>>> import numpy as np
>>> from numpy import linalg as LA
>>> np.set_printoptions(suppress=True, linewidth=140)
>>> A = np.loadtxt("a.csv", delimiter=",")
>>> print(A)
[[-1.3 -0.6  0.1  0. ]
 [-0.3  0.4 -0.9  0.7]
 [ 0.6  0.2  0.7  0.4]
 [-0.5  0.4  0.1  0.8]]
>>> B = np.array([[-1, -1], [-2, -1], [2, 0], [-2, -1]])
>>> print(LA.matrix_rank(A @ B))
2
>>> print(np.round(B.T @ A.T, 3))
[[ 2.7 -3.7 -0.4 -1.7]
 [ 1.9 -0.8 -1.2 -0.7]]
>>> print(np.round(np.einsum("ik,kj->ij", A, B), 3))
[[ 2.7  1.9]
 [-3.7 -0.8]
 [-0.4 -1.2]
 [-1.7 -0.7]]
>>> print(np.einsum("ij,ij->i", A, A))
[2.06 1.55 1.05 1.06]
>>> print(np.round(np.einsum("ij->j", A), 3) + 0)
[-1.5  0.4  0.   1.9]
>>> print(np.round(A @ B, 3))
[[ 2.7  1.9]
 [-3.7 -0.8]
 [-0.4 -1.2]
 [-1.7 -0.7]]
>>> mat = np.load("w.npy")
>>> print(mat)
[[1 3 0 0]
 [1 0 0 0]
 [0 0 1 3]
 [0 0 1 0]]
>>> B = mat / np.sqrt((mat ** 2).mean(axis=1, keepdims=True))
>>> print(LA.matrix_rank(mat - mat.mean(axis=1, keepdims=True)))
3
>>> print(LA.matrix_rank(B) == LA.matrix_rank(mat))
True
>>> print(np.round(np.sort(LA.eigvals(mat).real), 3))
[-1.303 -1.303  2.303  2.303]
>>> print(np.flatnonzero(LA.matrix_power((mat != 0) + (mat.T != 0) + np.eye(4), 4)[2]))
[2 3]
>>> B = np.array([[0, 2, 2], [4, 2, 0]])
>>> cent = np.kron(B, mat)
>>> print(np.round(LA.norm(cent, 2), 3), round(float(LA.norm(B, 2) * LA.norm(mat, 2)), 3))
14.644 14.644
>>> print(cent.shape)
(8, 12)
>>> vec = np.array([-2, -7, -5, -8])
>>> y = mat @ vec
>>> beta, lr = np.zeros(4), 1 / LA.norm(mat, 2) ** 2
>>> for i in range(4):
...     beta -= lr * mat.T @ (mat @ beta - y)
...     if i % 1 == 0: print(i, round(LA.norm(mat @ beta - y), 3))
... 
0 1.714
1 1.563
2 1.426
3 1.3
>>> print(beta.round(3))
[-2.359 -6.867 -3.759 -8.459]
>>> print(round(LA.cond(mat), 3))
3.37
>>> J = np.load("data.npy")
>>> print(J)
[[-1 -1 -1 -1]
 [-1 -2 -2 -2]
 [-1 -2 -3 -3]
 [-1 -2 -3 -4]]
>>> vec = np.array([3, -3, -3, 2])
>>> h = np.maximum(J @ vec, 0)
>>> print(J * (h > 1e-9)[:, None])
[[-1 -1 -1 -1]
 [-1 -2 -2 -2]
 [-1 -2 -3 -3]
 [-1 -2 -3 -4]]
>>> vals, evecs = LA.eigh(J)
>>> vec = np.array([0, 1, 3, 2])
>>> print(np.round(LA.eigvalsh(J[1:, 1:]), 3))
[-7.892 -0.786 -0.323]
>>> vals, evecs = LA.eigh(J)
>>> print(np.round(evecs @ np.diag(vals) @ evecs.T, 3))
[[-1. -1. -1. -1.]
 [-1. -2. -2. -2.]
 [-1. -2. -3. -3.]
 [-1. -2. -3. -4.]]
>>> M = np.loadtxt("block12.csv", delimiter=",")
>>> print(M)
[[ 0.   0.3  1.8 -0.4]
 [-0.3 -1.   2.3  0.4]
 [-0.6  0.4  2.4  0.1]]
>>> W = np.array([[2, 4, 2, 0], [4, -5, -4, 2], [2, -4, 1, 4], [-2, -2, 1, 4]])
>>> beta = np.array([2, 2, 0, -2])
>>> H = np.maximum(M @ W + beta, 0)
>>> print((H > 0).astype(int))
[[1 0 1 1]
 [1 0 1 1]
 [1 0 0 1]]
>>> cent = np.array([[5, 1], [-1, -3], [-1, 3], [-1, 1]])
>>> print((H @ cent).round(6).argmax(axis=1))
[0 1 0]
>>> print(M.ravel(order="F"))
[ 0.  -0.3 -0.6  0.3 -1.   0.4  1.8  2.3  2.4 -0.4  0.4  0.1]
>>> print(M.reshape(2, -1))
[[ 0.   0.3  1.8 -0.4 -0.3 -1. ]
 [ 2.3  0.4 -0.6  0.4  2.4  0.1]]
>>> print(M.reshape(-1, 2))
[[ 0.   0.3]
 [ 1.8 -0.4]
 [-0.3 -1. ]
 [ 2.3  0.4]
 [-0.6  0.4]
 [ 2.4  0.1]]
>>> t3 = M.reshape(3, 2, -1)
>>> print(np.round(t3.sum(axis=1), 3))
[[ 1.8 -0.1]
 [ 2.  -0.6]
 [ 1.8  0.5]]
>>> print(np.round(np.einsum("ihd,ihd->ih", t3, t3), 3))
[[0.09 3.4 ]
 [1.09 5.45]
 [0.52 5.77]]
>>> print(t3.transpose(1, 0, 2))
[[[ 0.   0.3]
  [-0.3 -1. ]
  [-0.6  0.4]]

 [[ 1.8 -0.4]
  [ 2.3  0.4]
  [ 2.4  0.1]]]
>>> vec = np.array([0, 1, 2, 2])
>>> print(np.round(M @ vec, 3))
[3.1 4.4 5.4]
>>> print(LA.norm(M @ vec) <= LA.norm(M, 2) * LA.norm(vec) + 1e-9)
True
>>> vec @ M
Traceback (most recent call last):
  File "<python-input-57>", line 1, in <module>
    vec @ M
    ~~~~^~~
ValueError: matmul: Input operand 1 has a mismatch in its core dimension 0, with gufunc signature (n?,k),(k,m?)->(n?,m?) (size 3 is different from 4)
>>> print(np.round(np.einsum("ij,j->i", M, vec), 3))
[3.1 4.4 5.4]
>>> print(np.round((M * vec).sum(axis=1), 3))
[3.1 4.4 5.4]
>>> print(M * vec)
[[ 0.   0.3  3.6 -0.8]
 [-0.  -1.   4.6  0.8]
 [-0.   0.4  4.8  0.2]]
